$ python -q
>>> import numpy as np
>>> import numpy.linalg as la
>>> np.set_printoptions(precision=1, suppress=True, linewidth=160)
>>> arr = np.array([[-1, -1, 3, -3, 3, -2, 1],
...     [2, 1, -1, -2, 1, 3, 3],
...     [2, 1, 3, 0, 3, -3, 0],
...     [-1, 3, 2, 2, -1, 1, 3],
...     [1, -2, 1, 0, -2, -1, 0],
...     [0, -1, -1, 2, 2, -1, 2],
...     [2, -1, -2, 1, 3, 1, -3]])
>>> (arr - arr.T) / 2
array([[ 0. , -1.5,  0.5, -1. ,  1. , -1. , -0.5],
       [ 1.5,  0. , -1. , -2.5,  1.5,  2. ,  2. ],
       [-0.5,  1. ,  0. , -1. ,  1. , -1. ,  1. ],
       [ 1. ,  2.5,  1. ,  0. , -0.5, -0.5,  1. ],
       [-1. , -1.5, -1. ,  0.5,  0. , -1.5, -1.5],
       [ 1. , -2. ,  1. ,  0.5,  1.5,  0. ,  0.5],
       [ 0.5, -2. , -1. , -1. ,  1.5, -0.5,  0. ]])
>>> (arr + arr.T) / 2
array([[-1. ,  0.5,  2.5, -2. ,  2. , -1. ,  1.5],
       [ 0.5,  1. ,  0. ,  0.5, -0.5,  1. ,  1. ],
       [ 2.5,  0. ,  3. ,  1. ,  2. , -2. , -1. ],
       [-2. ,  0.5,  1. ,  2. , -0.5,  1.5,  2. ],
       [ 2. , -0.5,  2. , -0.5, -2. ,  0.5,  1.5],
       [-1. ,  1. , -2. ,  1.5,  0.5, -1. ,  1.5],
       [ 1.5,  1. , -1. ,  2. ,  1.5,  1.5, -3. ]])
>>> np.allclose(arr, arr.T)
False
>>> round(float(la.det(arr)), 1)
-16986.0
>>> la.matrix_power(arr, 4)
array([[ 307,  125,   32, -118,  136, -145, -450],
       [-200,  241,   88,  129, -208, -132, -267],
       [  86, -215,  509, -458,  -69, -511, -285],
       [ 131, -251,   58,   28,  227, -247, -352],
       [  59,   58,   51, -126,  252,  -41,  -19],
       [ 176,   84,  -88,   64,  108,  143,    7],
       [-222,   71,  275, -172, -376,   30,  541]])
>>> np.sort(np.abs(la.eigvals(arr)))
array([2.3, 3.9, 4.2, 4.2, 4.6, 4.6, 5.3])
>>> round(np.abs(la.eigvals(arr)).max(), 1)
np.float64(5.3)
>>> arr @ arr
array([[ 13, -11,   4,  -4,   1, -13, -20],
       [  7, -16, -10,  -3,  19,  -1,  -4],
       [  9,  -1,  20, -14,   4, -10,  -1],
       [ 14,  10,  -4,   6,  17,  10,   7],
       [ -5,   3,   7,  -1,   6,  -8,  -7],
       [  0,  -1,   1,   6,  -6,   3,  -5],
       [-12,  -6,  11,  -3, -15,  -7,  13]])
>>> feats = np.loadtxt("m.csv", delimiter=",")
>>> feats.round(1) + 0
array([[0. , 0. , 0.1, 0.1, 0. , 0. , 0. , 0. , 0.1, 0.1, 0. , 0. , 0. , 0.1, 0.1],
       [0. , 0. , 0.1, 0.1, 0. , 0. , 0. , 0. , 0.1, 0.1, 0. , 0. , 0. , 0.1, 0.1],
       [0.1, 0.1, 0.1, 0.1, 0. , 0.1, 0.1, 0.1, 0.1, 0.1, 0. , 0.1, 0.1, 0.1, 0.1],
       [0.1, 0.1, 0.1, 0.1, 0. , 0.1, 0.1, 0.1, 0.1, 0.1, 0. , 0.1, 0.1, 0.1, 0.1],
       [0. , 0. , 0. , 0. , 0. , 0. , 0. , 0. , 0. , 0. , 0. , 0. , 0. , 0. , 0. ],
       [0. , 0. , 0.1, 0.1, 0. , 0. , 0. , 0. , 0.1, 0.1, 0. , 0. , 0. , 0.1, 0.1],
       [0. , 0. , 0.1, 0.1, 0. , 0. , 0. , 0. , 0.1, 0.1, 0. , 0. , 0. , 0.1, 0.1],
       [0. , 0. , 0.1, 0.1, 0. , 0. , 0. , 0. , 0.1, 0.1, 0. , 0. , 0. , 0.1, 0.1],
       [0.1, 0.1, 0.1, 0.1, 0. , 0.1, 0.1, 0.1, 0.1, 0.1, 0. , 0.1, 0.1, 0.1, 0.1],
       [0.1, 0.1, 0.1, 0.1, 0. , 0.1, 0.1, 0.1, 0.1, 0.1, 0. , 0.1, 0.1, 0.1, 0.1],
       [0. , 0. , 0. , 0. , 0. , 0. , 0. , 0. , 0. , 0. , 0. , 0. , 0. , 0. , 0. ],
       [0. , 0. , 0.1, 0.1, 0. , 0. , 0. , 0. , 0.1, 0.1, 0. , 0. , 0. , 0.1, 0.1],
       [0. , 0. , 0.1, 0.1, 0. , 0. , 0. , 0. , 0.1, 0.1, 0. , 0. , 0. , 0.1, 0.1],
       [0.1, 0.1, 0.1, 0.1, 0. , 0.1, 0.1, 0.1, 0.1, 0.1, 0. , 0.1, 0.1, 0.1, 0.1],
       [0.1, 0.1, 0.1, 0.1, 0. , 0.1, 0.1, 0.1, 0.1, 0.1, 0. , 0.1, 0.1, 0.1, 0.1]])
>>> rng = np.random.default_rng(7)
>>> labels = rng.permutation(15)
>>> labels
array([ 3, 10,  6,  8,  1, 13,  0,  7,  4, 12, 14,  2,  5,  9, 11])
>>> M2 = feats[labels][:, labels]
>>> np.allclose(M2, feats)
False
>>> round(float(la.det(M2)), 1), round(float(la.det(feats[labels])), 1)
(0.0, 0.0)
